>>> import numpy as np
>>> np.set_printoptions(precision=4, suppress=True, linewidth=160)
>>> tidy = lambda a: np.round(a, 4) + 0
>>> M = np.array([[4, 5, 6, 7],
...     [8, 9, 10, 11],
...     [12, 13, 14, 15],
...     [16, 17, 18, 19],
...     [20, 21, 22, 23],
...     [24, 25, 26, 27],
...     [28, 29, 30, 31]])
>>> # rows and columns are dependent
>>> np.linalg.matrix_rank(M, rtol=0.1)
np.int64(1)
>>> [round(float(x), 4) for x in np.linalg.svd(M, compute_uv=False)[:3]]
[101.9606, 2.4562, 0.0]
>>> U, sig, VT = np.linalg.svd(M)
>>> V = VT[:(sig > 1e-8).sum()]
>>> rng = np.random.default_rng(300)
>>> x0 = M[4] + 2 * M[5] + rng.integers(2) * np.eye(4)[2]
>>> x0
array([68., 71., 74., 77.])
>>> tidy(np.diag(V.T @ V))
array([0.7, 0.3, 0.3, 0.7])
>>> tidy(np.linalg.norm(x0 - V.T @ V @ x0))
np.float64(0.0)
>>> arr = np.array([[4, 0, 4], [3, 4, 4], [0, 0, 2], [2, 5, 4]])
>>> Y = np.c_[arr[:, :2] @ np.array([[0, 9], [-8, -3]]), np.array([-1, -3, 2, 0])]
>>> Y
array([[  0,  36,  -1],
       [-32,  15,  -3],
       [  0,   0,   2],
       [-40,   3,   0]])
>>> tidy(np.linalg.norm(Y - arr @ np.linalg.lstsq(arr, Y)[0], axis=0))
array([0.    , 0.    , 1.5062])
>>> np.linalg.matrix_rank(Y)
np.int64(3)
>>> tidy(np.linalg.norm(np.linalg.qr(arr)[0].T @ Y, axis=0) ** 2 / ((Y ** 2).sum(axis=0) + 1e-12))
array([1.   , 1.   , 0.838])
>>> np.linalg.matrix_rank(np.c_[arr, Y])
np.int64(4)
>>> Y = arr + rng.integers(-2, 3, (4, 2)) @ rng.integers(-2, 3, (2, 3))
>>> Y
array([[ 7,  2,  4],
       [ 5,  4,  2],
       [ 3, -2, -4],
       [ 3,  3,  0]])
>>> tidy(np.linalg.svd(Y - arr, compute_uv=False))
array([8.7027, 3.9068, 0.    ])
>>> np.linalg.matrix_rank(Y - arr, tol=1e-8)
np.int64(2)
>>> m1 = np.load("w.npy")
>>> m1
array([[ 3,  6,  6, -3],
       [ 1,  4,  4, -5],
       [-1,  2,  2, -7]])
>>> # null space of dimension 2
>>> r0 = np.array([2, 2, -2])
>>> np.correlate(m1[1], m1[0], "full")
array([ -3,  -6,  18,  66,   6, -18, -15])
>>> np.convolve(m1[1], r0)
array([  2,  10,  14, -10, -18,  10])
>>> np.array([np.convolve(row, r0, "same") for row in m1])
array([[ 18,  18,  -6, -18],
       [ 10,  14, -10, -18],
       [  2,  10, -14, -18]])
>>> U, sig, VT = np.linalg.svd(m1)
>>> V = VT[:(sig > 1e-8).sum()]
>>> x0 = m1[2] + 3 * m1[1] + rng.integers(2) * np.eye(4)[1]
>>> x0
array([  2.,  15.,  14., -22.])
>>> tidy(V.T @ V)
array([[ 0.25  ,  0.25  ,  0.25  ,  0.25  ],
       [ 0.25  ,  0.4167,  0.4167, -0.0833],
       [ 0.25  ,  0.4167,  0.4167, -0.0833],
       [ 0.25  , -0.0833, -0.0833,  0.9167]])
>>> tidy(np.diag(V.T @ V))
array([0.25  , 0.4167, 0.4167, 0.9167])
>>> tidy(np.linalg.norm(x0 - V.T @ V @ x0))
np.float64(0.7638)
>>> np.linalg.matrix_rank(np.vstack([m1, x0]))
np.int64(3)
>>> rank = np.linalg.matrix_rank(m1)
>>> rank
np.int64(2)
>>> null = np.linalg.svd(m1)[2][rank:].T
>>> [int(np.linalg.matrix_rank(np.delete(m1, i, axis=0))) for i in range(3)]
[2, 2, 2]
>>> np.allclose(m1 @ null, 0)
True
>>> tidy(m1 @ null)
array([[0., 0.],
       [0., 0.],
       [0., 0.]])
>>> np.linalg.matrix_rank(m1.T @ m1), np.linalg.matrix_rank(m1 @ m1.T)
(np.int64(2), np.int64(2))
